$ ipython --no-banner

In [1]: import numpy as np

In [2]: from numpy import linalg as LA

In [3]: np.set_printoptions(precision=1, suppress=True, linewidth=160)

In [4]: tidy = lambda a: np.round(a, 1) + 0

In [5]: feats = np.loadtxt("test2.csv", delimiter=",")

In [6]: print(feats)
[[-1.1  0.9  3.  -3.1 -0.9  2.1]
 [ 1.1 -1.4 -3.5  3.3  1.2 -2.1]
 [ 0.4 -0.3 -1.5  1.4  0.3 -1. ]
 [ 0.   0.   0.3 -0.4  0.   0.1]
 [-0.2  0.3  0.6 -0.8 -0.2  0.7]
 [-1.   1.   3.  -3.  -1.   1.8]
 [ 1.1 -0.9 -3.2  3.   1.2 -2.1]
 [ 1.5 -1.4 -4.2  4.1  1.4 -2.9]
 [-1.   0.9  2.7 -2.8 -0.9  1.8]
 [-0.4  0.4  0.9 -0.9 -0.5  0.7]
 [-0.2  0.3  0.9 -0.9 -0.2  0.6]
 [-1.3  1.3  3.9 -4.1 -1.3  2.6]
 [ 2.  -1.8 -5.8  5.6  1.9 -3.9]
 [ 1.2 -1.2 -3.6  3.5  1.  -2.4]
 [ 0.8 -0.8 -2.5  2.6  0.9 -1.8]
 [-1.3  1.1  3.5 -3.5 -1.1  2.3]
 [-1.7  1.6  5.2 -5.2 -1.7  3.3]
 [-1.   1.   3.4 -3.3 -1.1  2.3]
 [ 1.  -1.  -2.9  2.8  1.1 -1.9]
 [-0.5  0.9  2.  -2.1 -0.6  1.2]
 [-1.7  1.8  4.7 -4.7 -1.6  3.2]
 [-0.9  0.9  2.4 -2.4 -0.7  1.7]
 [ 0.1 -0.2 -0.3  0.3  0.  -0.3]
 [ 0.7 -0.8 -2.5  2.5  0.7 -1.6]
 [ 0.5 -0.6 -1.4  1.6  0.5 -1.2]]

In [7]: print(np.argsort(-LA.norm(feats, axis=0).round(6), kind="stable")[:3])
[2 3 5]

In [8]: print(round(np.log10(LA.cond(feats))))
2

In [9]: hat = feats @ LA.solve(feats.T @ feats, feats.T)

In [10]: print(tidy(np.trace(hat)))
6.0

In [11]: print(tidy(np.diag(hat)))
[0.2 0.5 0.3 0.2 0.3 0.2 0.3 0.2 0.2 0.2 0.1 0.3 0.3 0.3 0.2 0.2 0.3 0.3 0.2 0.4 0.3 0.2 0.1 0.2 0.3]

In [12]: print(np.allclose(hat @ hat, hat))
True

In [13]: Xs = feats - feats.mean(axis=0)

In [14]: vecs = LA.svd(Xs)[2][:1]

In [15]: out = Xs - Xs @ vecs.T @ vecs

In [16]: print(tidy(np.diag(vecs.T @ vecs)))
[0.  0.  0.4 0.4 0.  0.2]

In [17]: print(tidy(out.std(axis=0)))
[0.1 0.1 0.1 0.1 0.1 0.1]

In [18]: print(LA.norm(out, axis=1).round(6).argmax())
1

In [19]: print(tidy((Xs @ vecs.T).std(axis=0)))
[5.1]

In [20]: Xs = (feats - feats.mean(axis=0)) / feats.std(axis=0)

In [21]: print(np.argwhere(np.abs(Xs) > 2))
[]

In [22]: print(tidy(Xs.std(axis=0)))
[1. 1. 1. 1. 1. 1.]

In [23]: c = LA.lstsq(np.delete(Xs, 1, axis=1), Xs[:, 1])[0]

In [24]: print(tidy(1 - np.var(Xs[:, 1] - np.delete(Xs, 1, axis=1) @ c)))
1.0

In [25]: print(np.abs(c).argmax())
2
